$ ipython --no-banner

In [1]: import numpy as np

In [2]: np.set_printoptions(suppress=True, linewidth=140)

In [3]: K = np.loadtxt("out17.csv", delimiter=",")

In [4]: print(K.round(2))
[[0.4  0.27 0.13 0.2 ]
 [0.18 0.35 0.29 0.18]
 [0.33 0.   0.22 0.44]
 [0.22 0.22 0.22 0.33]]

In [5]: x = np.array([-2, -1, 0, -2])

In [6]: rhs = K @ x

In [7]: print(rhs.round(2))
[-1.47 -1.06 -1.56 -1.33]

In [8]: np.round(np.linalg.solve(K, rhs), 2) + 0
Out[8]: array([-2., -1.,  0., -2.])

In [9]: data = np.load("sample0.npy")

In [10]: data
Out[10]: 
array([[ -1.  ,   5.19,  -7.66],
       [  0.95,  14.85, -10.73],
       [ -4.2 ,   1.57,  -6.74],
       [ -0.23,  16.36, -12.37],
       [ -3.25,   4.83,  -5.96],
       [ -3.54,   3.44,  -7.2 ],
       [ -3.26,   3.46,  -7.96],
       [ -2.86,   4.17,  -5.44],
       [ -3.39,   3.09,  -8.27],
       [  0.37,  19.08, -11.48],
       [ -4.39,   3.  ,  -7.36],
       [  0.13,  18.4 , -11.36],
       [  0.56,  15.26, -11.16],
       [ -3.06,   4.68,  -8.24],
       [ -6.45,   6.21,  -7.53],
       [  0.91,  17.28, -13.26],
       [  0.62,  18.31, -10.84],
       [ -1.34,  15.16,  -9.74],
       [ -0.51,  18.02, -12.84]])

In [11]: M2 = np.c_[data[:, :2] @ np.array([[2, 3], [4, 5]]), np.array([5, 7, 4, 4, 9, 8, 7, 8, 4, 1, 2, 8, 9, 7, 4, 8, 0, 5, 6])]

In [12]: M2.round(2)
Out[12]: 
array([[18.76, 22.95,  5.  ],
       [61.3 , 77.1 ,  7.  ],
       [-2.12, -4.75,  4.  ],
       [64.98, 81.11,  4.  ],
       [12.82, 14.4 ,  9.  ],
       [ 6.68,  6.58,  8.  ],
       [ 7.32,  7.52,  7.  ],
       [10.96, 12.27,  8.  ],
       [ 5.58,  5.28,  4.  ],
       [77.06, 96.51,  1.  ],
       [ 3.22,  1.83,  2.  ],
       [73.86, 92.39,  8.  ],
       [62.16, 77.98,  9.  ],
       [12.6 , 14.22,  7.  ],
       [11.94, 11.7 ,  4.  ],
       [70.94, 89.13,  8.  ],
       [74.48, 93.41,  0.  ],
       [57.96, 71.78,  5.  ],
       [71.06, 88.57,  6.  ]])

In [13]: np.linalg.matrix_rank(M2)
Out[13]: np.int64(3)

In [14]: np.round(np.linalg.norm(np.linalg.qr(data)[0].T @ M2, axis=0) ** 2 / ((M2 ** 2).sum(axis=0) + 1e-12), 2)
Out[14]: array([1. , 1. , 0.8])

In [15]: np.round(np.linalg.lstsq(data, M2[:, 0])[0], 2) + 0
Out[15]: array([2., 4., 0.])

In [16]: P = data @ np.linalg.solve(data.T @ data, data.T)

In [17]: print(np.round(P @ data[:, 0], 2))
[-1.    0.95 -4.2  -0.23 -3.25 -3.54 -3.26 -2.86 -3.39  0.37 -4.39  0.13  0.56 -3.06 -6.45  0.91  0.62 -1.34 -0.51]

In [18]: np.allclose(P @ P, P)
Out[18]: True

In [19]: x = np.array([6, 3, 6])

In [20]: rhs = data @ x

In [21]: print(np.round(np.linalg.pinv(data) @ data, 2) + 0)
[[1. 0. 0.]
 [0. 1. 0.]
 [0. 0. 1.]]

In [22]: np.round(np.linalg.lstsq(data, rhs)[0], 2)
Out[22]: array([6., 3., 6.])

In [23]: rng = np.random.default_rng(9103)

In [24]: rhs = rhs + 0.1 * rng.normal(size=19)

In [25]: print(rhs.round(2))
[-36.37 -14.24 -60.83 -26.38 -40.91 -54.06 -57.09 -37.41 -60.65  -9.58 -61.47 -12.25 -17.87 -53.71 -65.29 -22.24  -6.5  -20.98 -25.98]

In [26]: b, *_ = np.linalg.lstsq(data, rhs)

In [27]: b.round()
Out[27]: array([6., 3., 6.])

In [28]: np.round(data.T @ (rhs - data @ b), 2) + 0
Out[28]: array([0., 0., 0.])

In [29]: round(float(np.linalg.norm(rhs - data @ b)), 2)
Out[29]: 0.37

In [30]: print(b.round(2))
[6.01 2.99 5.99]
